>>> import numpy as np
>>> np.set_printoptions(precision=2, suppress=True, linewidth=200, floatmode="fixed")
>>> J = np.array([[-0.1, 44.0, -3.0, -1.2],
...     [0.1, 22.0, -0.2, 0.6],
...     [1.5, 16.0, 0.7, 0.2]])
>>> U, sig, Vt = np.linalg.svd(J)
>>> np.argmax(sig[:-1] / (sig[1:] + 1e-6)) + 1
np.int64(1)
>>> out = U[:, :1] @ np.diag(sig[:1]) @ Vt[:1]
>>> np.round(np.linalg.norm(J - out, 2), 2), round(float(sig[1]), 2)
(np.float64(2.49), 2.49)
>>> rng = np.random.default_rng(152)
>>> out = J + rng.integers(-2, 3, (3, 1)) @ rng.integers(-2, 3, (1, 4))
>>> out
array([[-1.10, 46.00, -5.00, -3.20],
       [ 1.10, 20.00,  1.80,  2.60],
       [ 2.50, 14.00,  2.70,  2.20]])
>>> np.round(np.linalg.svd(out - J, compute_uv=False), 2) + 0
array([6.24, 0.00, 0.00])
>>> out - J
array([[-1.00,  2.00, -2.00, -2.00],
       [ 1.00, -2.00,  2.00,  2.00],
       [ 1.00, -2.00,  2.00,  2.00]])
>>> theta = np.radians(147)
>>> R = np.eye(4)
>>> R[2, 2] = R[1, 1] = np.cos(theta)
>>> R[2, 1], R[1, 2] = -np.sin(theta), np.sin(theta)
>>> R
array([[ 1.00,  0.00,  0.00,  0.00],
       [ 0.00, -0.84,  0.54,  0.00],
       [ 0.00, -0.54, -0.84,  0.00],
       [ 0.00,  0.00,  0.00,  1.00]])
>>> out = J @ R.T
>>> round(np.linalg.det(R), 2), round(float(np.trace(R)), 2)
(np.float64(1.0), 0.32)
>>> np.allclose(np.linalg.norm(J, axis=1), np.linalg.norm(out, axis=1))
True
>>> np.allclose(J @ J.T, out @ out.T)
True
>>> T = np.stack([J, 5 * J, J[::-1]])
>>> np.linalg.matrix_rank(T)
array([3, 3, 3])
>>> np.linalg.norm(T, axis=(1, 2))
array([ 51.86, 259.31,  51.86])
>>> (T @ J.T).shape
(3, 3, 3)
>>> T.sum(axis=0)
array([[  0.90, 280.00, -17.30,  -7.00],
       [  0.70, 154.00,  -1.40,   4.20],
       [  8.90, 140.00,   1.20,   0.00]])
>>> np.linalg.matrix_rank(T.reshape(3, -1))
np.int64(2)
